$ python -q
>>> import numpy as np
>>> from numpy import linalg as LA
>>> np.set_printoptions(precision=1, suppress=True, linewidth=120, floatmode="fixed")
>>> rd = lambda a: np.round(a, 1) + 0
>>> arr = np.loadtxt("case8.csv", delimiter=",")
>>> arr
array([[ 2.0,  2.0,  0.0,  4.0,  2.0,  2.0],
       [ 4.0,  2.0,  0.0, 10.0,  6.0,  2.0],
       [ 4.0,  2.0,  0.0, 10.0,  6.0,  2.0],
       [ 1.0,  2.0,  0.0,  1.0,  0.0,  2.0],
       [ 1.0,  2.0,  0.0,  1.0,  0.0,  2.0],
       [ 2.0,  2.0,  0.0,  4.0,  2.0,  2.0],
       [ 4.0,  2.0,  0.0, 10.0,  6.0,  2.0],
       [ 4.0,  2.0,  0.0, 10.0,  6.0,  2.0],
       [ 1.0,  2.0,  0.0,  1.0,  0.0,  2.0],
       [ 4.0,  2.0,  0.0, 10.0,  6.0,  2.0],
       [ 4.0,  2.0,  0.0, 10.0,  6.0,  2.0],
       [ 1.0,  2.0,  0.0,  1.0,  0.0,  2.0],
       [ 1.0,  2.0,  0.0,  1.0,  0.0,  2.0],
       [ 1.0,  2.0,  0.0,  1.0,  0.0,  2.0],
       [ 2.0,  2.0,  0.0,  4.0,  2.0,  2.0],
       [ 4.0,  2.0,  0.0, 10.0,  6.0,  2.0],
       [ 2.0,  2.0,  0.0,  4.0,  2.0,  2.0],
       [ 4.0,  2.0,  0.0, 10.0,  6.0,  2.0]])
>>> Uu, sigma, Vh = LA.svd(arr)
>>> evecs = Vh[:(sigma > 1e-8).sum()]
>>> rng = np.random.default_rng(96116)
>>> vec = arr[7] + 5 * arr[0] + rng.integers(2) * np.eye(6)[1]
>>> vec
array([14.0, 12.0,  0.0, 30.0, 16.0, 12.0])
>>> LA.matrix_rank(np.vstack([arr, vec]))
np.int64(2)
>>> rd(LA.norm(vec - evecs.T @ evecs @ vec))
np.float64(0.0)
>>> np.allclose(evecs.T @ evecs @ vec, vec)
True
>>> rd(evecs.T @ evecs)
array([[ 0.1,  0.2,  0.0,  0.2,  0.1,  0.2],
       [ 0.2,  0.5,  0.0,  0.0, -0.1,  0.5],
       [ 0.0,  0.0,  0.0,  0.0,  0.0,  0.0],
       [ 0.2,  0.0,  0.0,  0.6,  0.4,  0.0],
       [ 0.1, -0.1,  0.0,  0.4,  0.3, -0.1],
       [ 0.2,  0.5,  0.0,  0.0, -0.1,  0.5]])
>>> rd(LA.norm(arr, "nuc"))
np.float64(44.8)
>>> rd(LA.norm(arr, 1)), rd(LA.norm(arr, np.inf))
(np.float64(102.0), np.float64(24.0))
>>> rd(LA.norm(arr[3], 1)), rd(LA.norm(arr[3], np.inf))
(np.float64(6.0), np.float64(2.0))
>>> rd(LA.norm(arr, 2))
np.float64(37.6)
>>> r = LA.matrix_rank(arr)
>>> r
np.int64(2)
>>> N = LA.svd(arr)[2][r:].T
>>> [int(LA.matrix_rank(arr[:i])) for i in range(1, len(arr) + 1)]
[1, 2, 2, 2, 2, 2, 2, 2, 2, 2, 2, 2, 2, 2, 2, 2, 2, 2]
>>> N.shape
(6, 4)
>>> K = np.load("block14.npy")
>>> K
array([[-0.9, -0.5, -0.9, -0.8,  0.1, -0.7,  0.8],
       [-1.0, -1.0, -1.0, -1.0,  1.0, -0.4,  1.0],
       [-0.2,  0.9,  1.0,  0.2, -1.0,  0.0,  0.0],
       [-0.5, -1.0, -1.0,  0.2,  1.0, -0.7, -1.0],
       [-0.4, -0.4, -0.6, -0.9,  0.6,  0.4,  1.0],
       [-1.0, -0.8, -1.0, -0.9,  0.5, -0.9,  0.7],
       [-0.1, -0.8, -1.0, -0.4,  0.9,  0.0,  0.7],
       [ 1.0,  0.0,  0.8,  0.6,  0.7,  0.9,  0.8],
       [ 0.7, -0.7, -0.7, -0.6,  0.9,  0.8,  1.0],
       [ 1.0, -0.2,  0.6,  1.0,  0.8,  0.8, -1.0],
       [ 0.0,  0.2,  0.5, -0.8,  0.0,  0.5,  1.0],
       [ 1.0, -0.3,  0.5,  0.7,  0.9,  0.9,  0.3]])
>>> Y = np.c_[K[:, :2] @ np.array([[2, 6], [2, 9]]), np.array([1, 9, 4, 4, 4, 2, 4, 8, 2, 7, 0, 9])]
>>> rd(Y)
array([[ -2.8,  -9.9,   1.0],
       [ -4.0, -15.0,   9.0],
       [  1.4,   6.9,   4.0],
       [ -3.0, -12.0,   4.0],
       [ -1.6,  -6.0,   4.0],
       [ -3.6, -13.2,   2.0],
       [ -1.8,  -7.8,   4.0],
       [  2.0,   6.0,   8.0],
       [  0.0,  -2.1,   2.0],
       [  1.6,   4.2,   7.0],
       [  0.4,   1.8,   0.0],
       [  1.4,   3.3,   9.0]])
>>> rd(LA.norm(LA.qr(K)[0].T @ Y, axis=0) ** 2 / ((Y ** 2).sum(axis=0) + 1e-12))
array([1.0, 1.0, 1.0])
>>> LA.matrix_rank(np.c_[K, Y])
np.int64(8)
>>> rd(LA.norm(Y - K @ LA.lstsq(K, Y)[0], axis=0))
array([0.0, 0.0, 4.1])
>>> O, r_ = LA.qr(Y)
>>> rd(r_)
array([[  7.9,  29.0,  -3.3],
       [  0.0,   4.3, -11.2],
       [  0.0,   0.0, -14.6]])
>>> rd(O @ r_)
array([[ -2.8,  -9.9,   1.0],
       [ -4.0, -15.0,   9.0],
       [  1.4,   6.9,   4.0],
       [ -3.0, -12.0,   4.0],
       [ -1.6,  -6.0,   4.0],
       [ -3.6, -13.2,   2.0],
       [ -1.8,  -7.8,   4.0],
       [  2.0,   6.0,   8.0],
       [  0.0,  -2.1,   2.0],
       [  1.6,   4.2,   7.0],
       [  0.4,   1.8,   0.0],
       [  1.4,   3.3,   9.0]])
>>> rd(np.abs(np.diag(r_)))
array([ 7.9,  4.3, 14.6])
